$ python3 -q
>>> import numpy as np
>>> from numpy import linalg as LA
>>> np.set_printoptions(suppress=True, linewidth=200)
>>> def rnd(a):
...     return np.round(a, 4) + 0
... 
>>> Y = np.array([[0, -2, -2]])
>>> W0 = np.block([[np.zeros((1, 1)), Y], [Y.T, np.zeros((3, 3))]])
>>> W0
array([[ 0.,  0., -2., -2.],
       [ 0.,  0.,  0.,  0.],
       [-2.,  0.,  0.,  0.],
       [-2.,  0.,  0.,  0.]])
>>> rnd(LA.norm(W0, 2) / LA.norm(W0))
np.float64(0.7071)
>>> np.argsort(-LA.norm(W0, axis=0).round(6), kind="stable")[:3]
array([0, 2, 3])
>>> rnd(LA.norm(W0, 2))
np.float64(2.8284)
>>> print(W0[1] @ W0[0])
0.0
>>> rnd(LA.norm(W0, axis=0))
array([2.8284, 0.    , 2.    , 2.    ])
>>> rnd(LA.norm(W0[1], 1)), rnd(LA.norm(W0[1], np.inf))
(np.float64(0.0), np.float64(0.0))
>>> print(rnd(LA.norm(W0, axis=1)))
[2.8284 0.     2.     2.    ]
>>> print(LA.lstsq(W0[:-1].T, W0[-1])[2])
2
>>> rnd(W0 @ LA.pinv(W0) @ W0)
array([[ 0.,  0., -2., -2.],
       [ 0.,  0.,  0.,  0.],
       [-2.,  0.,  0.,  0.],
       [-2.,  0.,  0.,  0.]])
>>> ev, vecs = LA.eigh(W0)
>>> print(rnd(np.abs(vecs[:, -1])))
[0.7071 0.     0.5    0.5   ]
>>> rnd(ev)
array([-2.8284,  0.    ,  0.    ,  2.8284])
>>> np.abs(vecs[:, -1]).round(6).argmax()
np.int64(0)
>>> arr = np.array([[0, 1, 1], [1, 0, 0], [1, 0, 0]])
>>> ev, vecs = LA.eigh(arr)
>>> rnd(ev)
array([-1.4142,  0.    ,  1.4142])
>>> print(rnd(vecs.T @ arr @ vecs))
[[-1.4142  0.      0.    ]
 [ 0.      0.      0.    ]
 [ 0.      0.      1.4142]]
>>> np.abs(vecs[:, -1]).round(6).argmax()
np.int64(0)
>>> rnd(vecs @ np.diag(ev) @ vecs.T)
array([[0., 1., 1.],
       [1., 0., 0.],
       [1., 0., 0.]])
>>> rnd(vecs.T @ vecs)
array([[1., 0., 0.],
       [0., 1., 0.],
       [0., 0., 1.]])
>>> rnd(LA.eigvalsh(arr @ arr))
array([0., 2., 2.])
>>> M = np.load("a.npy")
>>> M
array([[ 0.3095,  0.1194,  0.0599],
       [-0.8565, -0.4462, -0.2355],
       [-0.9425, -0.5784, -0.3185],
       [ 0.9217,  0.537 ,  0.2913],
       [ 0.1586,  0.0599,  0.03  ],
       [ 0.9425,  0.5784,  0.3185],
       [ 0.9967,  0.8337,  0.537 ],
       [ 0.7443,  0.3452,  0.1781],
       [ 0.5649,  0.2355,  0.1194],
       [ 0.9217,  0.537 ,  0.2913],
       [-0.3095, -0.1194, -0.0599],
       [ 0.7443,  0.3452,  0.1781],
       [-0.9425, -0.5784, -0.3185],
       [-0.9914, -0.7699, -0.4699],
       [ 0.8565,  0.4462,  0.2355],
       [-0.9425, -0.5784, -0.3185],
       [ 0.9954,  0.8144,  0.5154],
       [ 0.8937,  0.493 ,  0.2636],
       [-0.1586, -0.0599, -0.03  ],
       [-0.9993, -0.9051, -0.6351],
       [ 0.664 ,  0.2913,  0.1489],
       [-0.8076, -0.3969, -0.207 ],
       [ 0.9837,  0.7163,  0.4219],
       [ 0.1586,  0.0599,  0.03  ],
       [-0.8565, -0.4462, -0.2355],
       [-0.3095, -0.1194, -0.0599]])
>>> th = np.radians(36)
>>> Rm = np.eye(3)
>>> Rm[1, 1] = Rm[0, 0] = np.cos(th)
>>> Rm[1, 0], Rm[0, 1] = -np.sin(th), np.sin(th)
>>> rnd(Rm)
array([[ 0.809 ,  0.5878,  0.    ],
       [-0.5878,  0.809 ,  0.    ],
       [ 0.    ,  0.    ,  1.    ]])
>>> Y = M @ Rm.T
>>> np.allclose(LA.norm(M, axis=1), LA.norm(Y, axis=1))
True
>>> rnd(LA.det(Rm)), rnd(np.trace(Rm))
(np.float64(1.0), np.float64(2.618))
>>> np.allclose(M @ M.T, Y @ Y.T)
True
>>> hat = M @ LA.solve(M.T @ M, M.T)
>>> print(np.allclose(hat @ hat, hat))
True
>>> print(rnd(np.trace(hat)))
3.0
>>> print(rnd(hat @ M[:, 2]))
[ 0.0599 -0.2355 -0.3185  0.2913  0.03    0.3185  0.537   0.1781  0.1194  0.2913 -0.0599  0.1781 -0.3185 -0.4699  0.2355 -0.3185  0.5154  0.2636 -0.03   -0.6351  0.1489 -0.207   0.4219  0.03
 -0.2355 -0.0599]
>>> rng = np.random.default_rng(13)
>>> Y = M + rng.integers(-2, 3, (26, 2)) @ rng.integers(-2, 3, (2, 3))
>>> rnd(Y)
array([[ 2.3095, -1.8806,  8.0599],
       [ 1.1435, -2.4462,  7.7645],
       [-2.9425,  5.4216, -0.3185],
       [ 2.9217, -4.463 ,  2.2913],
       [-1.8414,  2.0599, -7.97  ],
       [ 1.9425,  0.5784,  6.3185],
       [ 1.9967, -0.1663,  4.537 ],
       [ 1.7443, -3.6548, -1.8219],
       [ 2.5649, -1.7645,  8.1194],
       [-1.0783,  6.537 ,  0.2913],
       [ 1.6905, -5.1194,  1.9401],
       [ 0.7443,  2.3452,  4.1781],
       [ 1.0575, -6.5784, -0.3185],
       [ 0.0086, -2.7699,  1.5301],
       [-0.1435,  4.4462,  2.2355],
       [ 0.0575, -2.5784,  1.6815],
       [ 2.9954, -3.1856,  4.5154],
       [ 2.8937, -5.507 ,  0.2636],
       [ 1.8414, -2.0599,  7.97  ],
       [-0.9993, -0.9051, -0.6351],
       [-0.336 ,  1.2913, -3.8511],
       [-1.8076,  2.6031, -0.207 ],
       [-0.0163,  4.7163,  2.4219],
       [-0.8414,  2.0599, -1.97  ],
       [-1.8565,  2.5538, -0.2355],
       [-1.3095,  3.8806,  1.9401]])
>>> rnd(LA.svd(Y - M, compute_uv=False))
array([23.6079, 16.9902,  0.    ])
>>> LA.matrix_rank(Y - M, tol=1e-8)
np.int64(2)
>>> print(rnd(Y - M))
[[ 2. -2.  8.]
 [ 2. -2.  8.]
 [-2.  6.  0.]
 [ 2. -5.  2.]
 [-2.  2. -8.]
 [ 1.  0.  6.]
 [ 1. -1.  4.]
 [ 1. -4. -2.]
 [ 2. -2.  8.]
 [-2.  6.  0.]
 [ 2. -5.  2.]
 [ 0.  2.  4.]
 [ 2. -6.  0.]
 [ 1. -2.  2.]
 [-1.  4.  2.]
 [ 1. -2.  2.]
 [ 2. -4.  4.]
 [ 2. -6.  0.]
 [ 2. -2.  8.]
 [ 0.  0.  0.]
 [-1.  1. -4.]
 [-1.  3.  0.]
 [-1.  4.  2.]
 [-1.  2. -2.]
 [-1.  3.  0.]
 [-1.  4.  2.]]
>>> np.abs(Y - M).sum(axis=1)
array([12., 12.,  8.,  9., 12.,  7.,  6.,  7., 12.,  8.,  9.,  6.,  8.,  5.,  7.,  5., 10.,  8., 12.,  0.,  6.,  4.,  7.,  5.,  4.,  7.])
>>> Y = np.c_[M[:, :2] @ np.array([[1, -2], [0, -2]]), np.array([2, 1, 6, 3, 5, 9, 9, 1, 9, 7, 1, 4, 5, 6, 1, 9, 1, 8, 5, 0, 7, 1, 4, 5, 8, 2])]
>>> rnd(Y)
array([[ 0.3095, -0.8578,  2.    ],
       [-0.8565,  2.6054,  1.    ],
       [-0.9425,  3.0418,  6.    ],
       [ 0.9217, -2.9174,  3.    ],
       [ 0.1586, -0.437 ,  5.    ],
       [ 0.9425, -3.0418,  9.    ],
       [ 0.9967, -3.6608,  9.    ],
       [ 0.7443, -2.179 ,  1.    ],
       [ 0.5649, -1.6008,  9.    ],
       [ 0.9217, -2.9174,  7.    ],
       [-0.3095,  0.8578,  1.    ],
       [ 0.7443, -2.179 ,  4.    ],
       [-0.9425,  3.0418,  5.    ],
       [-0.9914,  3.5226,  6.    ],
       [ 0.8565, -2.6054,  1.    ],
       [-0.9425,  3.0418,  9.    ],
       [ 0.9954, -3.6196,  1.    ],
       [ 0.8937, -2.7734,  8.    ],
       [-0.1586,  0.437 ,  5.    ],
       [-0.9993,  3.8088,  0.    ],
       [ 0.664 , -1.9106,  7.    ],
       [-0.8076,  2.409 ,  1.    ],
       [ 0.9837, -3.4   ,  4.    ],
       [ 0.1586, -0.437 ,  5.    ],
       [-0.8565,  2.6054,  8.    ],
       [-0.3095,  0.8578,  2.    ]])
>>> LA.matrix_rank(np.c_[M, Y])
np.int64(4)
>>> rnd(LA.norm(Y - M @ LA.lstsq(M, Y)[0], axis=0))
array([ 0.    ,  0.    , 26.8823])
>>> rnd(LA.lstsq(M, Y[:, 0])[0])
array([1., 0., 0.])
